In [1]: import numpy as np

In [2]: from numpy import linalg as LA

In [3]: np.set_printoptions(precision=2, suppress=True, linewidth=160)

In [4]: feats = np.load("data.npy")

In [5]: feats.round(2) + 0
Out[5]: 
array([[-0.98,  0.34,  0.52,  0.33, -0.29,  0.33, -0.82,  0.11, -1.06,  0.42,  0.3 , -0.53],
       [-1.38, -0.61, -0.46, -0.02, -0.66, -0.11,  0.59,  0.45,  0.22, -0.25, -0.61,  0.21],
       [ 0.34,  0.64,  0.  ,  0.25,  0.14,  0.52,  0.04,  0.33, -0.81, -0.89, -1.18,  0.45],
       [ 0.  , -0.31,  0.48, -0.35,  0.88, -0.61, -0.16,  0.84, -0.09,  0.99, -0.82,  0.1 ],
       [ 0.29, -1.18, -0.04, -0.78, -0.08, -0.06,  0.11, -0.39, -1.22, -0.18,  0.26,  0.38],
       [ 0.11, -0.25, -0.5 ,  1.31,  0.57, -0.18,  0.97,  0.12, -0.61,  0.3 ,  0.32, -0.29],
       [ 0.29, -0.37,  0.14,  0.33, -0.25,  0.8 , -0.23,  1.2 ,  0.2 ,  0.13,  0.73,  0.93],
       [-0.34, -0.39,  0.13,  0.43,  0.73, -0.84, -0.8 ,  0.21,  0.16, -1.2 ,  0.36,  0.08],
       [-0.11, -0.88,  0.25,  0.71,  0.33,  0.84, -0.51, -0.93,  0.44,  0.27, -0.64,  0.22],
       [-0.11,  0.31,  1.17,  0.45, -0.46, -0.72,  0.5 , -0.5 , -0.06,  0.12,  0.08,  1.03],
       [ 0.8 , -0.41, -0.22,  0.6 , -1.19, -0.71, -0.63,  0.24, -0.06,  0.14, -0.49, -0.39],
       [-0.23,  0.49, -1.23,  0.05,  0.13, -0.38, -0.65, -0.38, -0.2 ,  0.56,  0.05,  1.05]])

In [6]: other = feats / np.sqrt((feats ** 2).mean(axis=1, keepdims=True))

In [7]: LA.matrix_rank(other) == LA.matrix_rank(feats)
Out[7]: np.True_

In [8]: LA.matrix_rank(feats - feats.mean(axis=1, keepdims=True))
Out[8]: np.int64(11)

In [9]: np.sort(np.abs(LA.eigvals(feats)))
Out[9]: array([2., 2., 2., 2., 2., 2., 2., 2., 2., 2., 2., 2.])

In [10]: assert feats == feats.T
ValueError: The truth value of an array with more than one element is ambiguous. Use a.any() or a.all()


In [11]: round(float(np.trace(feats)), 2)
Out[11]: -1.11

In [12]: np.allclose(feats @ feats.T, feats.T @ feats)
Out[12]: True
